$ ipython --no-banner

In [1]: import numpy as np

In [2]: np.set_printoptions(precision=3, suppress=True, linewidth=140)

In [3]: J = np.load("test4.npy")

In [4]: J
Out[4]: 
array([[13, 12,  7, 12,  6,  7, 13, 11,  5, 13, 11,  7, 10],
       [12, 28, 10, 24, 12,  8, 26, 18, 18, 16, 14, 16, 16],
       [ 7, 10, 11, 10,  5,  4, 10,  9,  8, 13,  6,  8,  5],
       [12, 24, 10, 30, 15, 12, 27, 16, 20, 16, 14, 14, 18],
       [ 6, 12,  5, 15, 12,  8, 14, 11,  9,  8,  7,  5,  9],
       [ 7,  8,  4, 12,  8, 11, 11,  9,  6, 10,  9,  2,  7],
       [13, 26, 10, 27, 14, 11, 28, 18, 20, 17, 14, 15, 19],
       [11, 18,  9, 16, 11,  9, 18, 19, 10, 13, 11, 10, 13],
       [ 5, 18,  8, 20,  9,  6, 20, 10, 19, 11,  7, 12, 13],
       [13, 16, 13, 16,  8, 10, 17, 13, 11, 21, 12,  9,  8],
       [11, 14,  6, 14,  7,  9, 14, 11,  7, 12, 15,  8, 12],
       [ 7, 16,  8, 14,  5,  2, 15, 10, 12,  9,  8, 13, 12],
       [10, 16,  5, 18,  9,  7, 19, 13, 13,  8, 12, 12, 20]])

In [5]: out = J[0, 0] * J[1:] - np.outer(J[1:, 0], J[0])

In [6]: out
Out[6]: 
array([[  0, 220,  46, 168,  84,  20, 182, 102, 174,  52,  50, 124,  88],
       [  0,  46,  94,  46,  23,   3,  39,  40,  69,  78,   1,  55,  -5],
       [  0, 168,  46, 246, 123,  72, 195,  76, 200,  52,  50,  98, 114],
       [  0,  84,  23, 123, 120,  62, 104,  77,  87,  26,  25,  23,  57],
       [  0,  20,   3,  72,  62,  94,  52,  40,  43,  39,  40, -23,  21],
       [  0, 182,  39, 195, 104,  52, 195,  91, 195,  52,  39, 104, 117],
       [  0, 102,  40,  76,  77,  40,  91, 126,  75,  26,  22,  53,  59],
       [  0, 174,  69, 200,  87,  43, 195,  75, 222,  78,  36, 121, 119],
       [  0,  52,  78,  52,  26,  39,  52,  26,  78, 104,  13,  26, -26],
       [  0,  50,   1,  50,  25,  40,  39,  22,  36,  13,  74,  27,  46],
       [  0, 124,  55,  98,  23, -23, 104,  53, 121,  26,  27, 120,  86],
       [  0,  88,  -5, 114,  57,  21, 117,  59, 119, -26,  46,  86, 160]])

In [7]: np.flatnonzero(~out.round(6).any(axis=1))
Out[7]: array([], dtype=int64)

In [8]: def softmax(z):
   ...:     e = np.exp(z - z.max(axis=-1, keepdims=True))
   ...:     return e / e.sum(axis=-1, keepdims=True)
   ...: 

In [9]: softmax(J).sum(axis=1)
Out[9]: array([1., 1., 1., 1., 1., 1., 1., 1., 1., 1., 1., 1., 1.])

In [10]: np.round(softmax(J[5]), 3) + 0
Out[10]: array([0.003, 0.009, 0.   , 0.494, 0.009, 0.182, 0.182, 0.025, 0.001, 0.067, 0.025, 0.   , 0.003])

In [11]: np.round(softmax(J[5] + 4), 3) + 0
Out[11]: array([0.003, 0.009, 0.   , 0.494, 0.009, 0.182, 0.182, 0.025, 0.001, 0.067, 0.025, 0.   , 0.003])

In [12]: print(np.round(softmax(10 * J[5]), 3) + 0)
[0. 0. 0. 1. 0. 0. 0. 0. 0. 0. 0. 0. 0.]

In [13]: S = J @ J.T / np.sqrt(13)

In [14]: softmax(S)[5] @ J
Out[14]: array([12.988, 25.977, 10.   , 27.035, 14.012, 11.012, 27.988, 17.977, 20.   , 16.988, 14.   , 14.988, 18.988])

In [15]: softmax(S).round(6).argmax(axis=1)
Out[15]: array([6, 6, 6, 6, 6, 6, 6, 6, 6, 6, 6, 6, 6])

In [16]: np.linalg.lstsq(J[:-1].T, J[-1])[2]
Out[16]: np.int32(10)

In [17]: np.round(np.trace(np.linalg.pinv(J) @ J), 3)
Out[17]: np.float64(10.0)

In [18]: print(np.unique(J.round(6), axis=0).shape)
(13, 13)

In [19]: r0 = np.array([-3, -2])

In [20]: print(np.convolve(J[1], r0))
[ -36 -108  -86  -92  -84  -48  -94 -106  -90  -84  -74  -76  -80  -32]

In [21]: arr = np.load("out2.npy")

In [22]: arr
Out[22]: 
array([[ 0,  4, -2,  1, -2, -3,  2,  0,  1,  0],
       [-4,  0,  1,  3,  3,  4,  0, -3,  0,  1],
       [ 2, -1,  0,  0, -2, -2,  5,  1, -1, -1],
       [-1, -3,  0,  0,  3,  2,  3,  2, -2,  5],
       [ 2, -3,  2, -3,  0,  4,  0, -1, -2, -2],
       [ 3, -4,  2, -2, -4,  0, -1,  0,  5,  0],
       [-2,  0, -5, -3,  0,  1,  0,  2, -4, -3],
       [ 0,  3, -1, -2,  1,  0, -2,  0, -1, -1],
       [-1,  0,  1,  2,  2, -5,  4,  1,  0,  1],
       [ 0, -1,  1, -5,  2,  0,  3,  1, -1,  0]])

In [23]: # antisymmetric, zero diagonal

In [24]: left, sigma, Vt = np.linalg.svd(arr)

In [25]: sigma
Out[25]: array([11.07 , 11.07 , 10.025, 10.025,  4.91 ,  4.91 ,  3.288,  3.288,  0.217,  0.217])

In [26]: np.argmax(sigma[:-1] / (sigma[1:] + 1e-6)) + 1
Out[26]: np.int64(8)

In [27]: out = left[:, :8] @ np.diag(sigma[:8]) @ Vt[:8]

In [28]: round(float(np.linalg.norm(arr - out, 2)), 3), round(sigma[8], 3)
Out[28]: (0.217, np.float64(0.217))

In [29]: round(np.abs(arr - out).max(), 3)
Out[29]: np.float64(0.091)

In [30]: print(round(float(np.linalg.norm(arr - out) / np.linalg.norm(arr)), 3))
0.014

In [31]: rng = np.random.default_rng(258406)

In [32]: out = arr + rng.integers(-2, 3, (10, 8)) @ rng.integers(-2, 3, (8, 10))

In [33]: print(out)
[[ 18   0   1  -5  -6  -3  -2   6   2  -9]
 [  4 -11  -3   1  -7  11   7  -3   5   4]
 [  9   0   4   7  -8   6   3   5   4   0]
 [ -8   1  -1   6   8  -1   6   4   0   9]
 [-11   2   4  -2   7  -5   4   1   5   3]
 [  8   1   9  -9   0   1 -10  -7  -9  -4]
 [  8   0  -5   1  -2   2   0  11  -1  -6]
 [ -2  13  10   0   6   0  -9   1  -4   2]
 [-11  -4  -5   5   3  -9  11   1   9   5]
 [ -8   6   1  -2   0   2   6  -1  -1   2]]

In [34]: np.round(np.linalg.svd(out - arr, compute_uv=False), 3) + 0
Out[34]: array([38.902, 32.455, 19.974, 15.858,  8.339,  5.996,  4.443,  1.616,  0.   ,  0.   ])

In [35]: np.abs(out - arr).sum(axis=1)
Out[35]: array([55, 57, 45, 37, 55, 63, 32, 44, 48, 29])

In [36]: vec = np.array([0, 0, 2, 1, -1, 0, 1, 2, -2, -2])

In [37]: rhs = arr @ vec

In [38]: beta, lr = np.zeros(10), 1 / np.linalg.norm(arr, 2) ** 2

In [39]: for i in range(30):
    ...:     beta -= lr * arr.T @ (arr @ beta - rhs)
    ...:     if i % 10 == 0: print(i, round(np.linalg.norm(arr @ beta - rhs), 3))
    ...: 
0 10.607
10 2.493
20 1.089

In [40]: print(round(float(np.linalg.cond(arr)), 3))
50.972
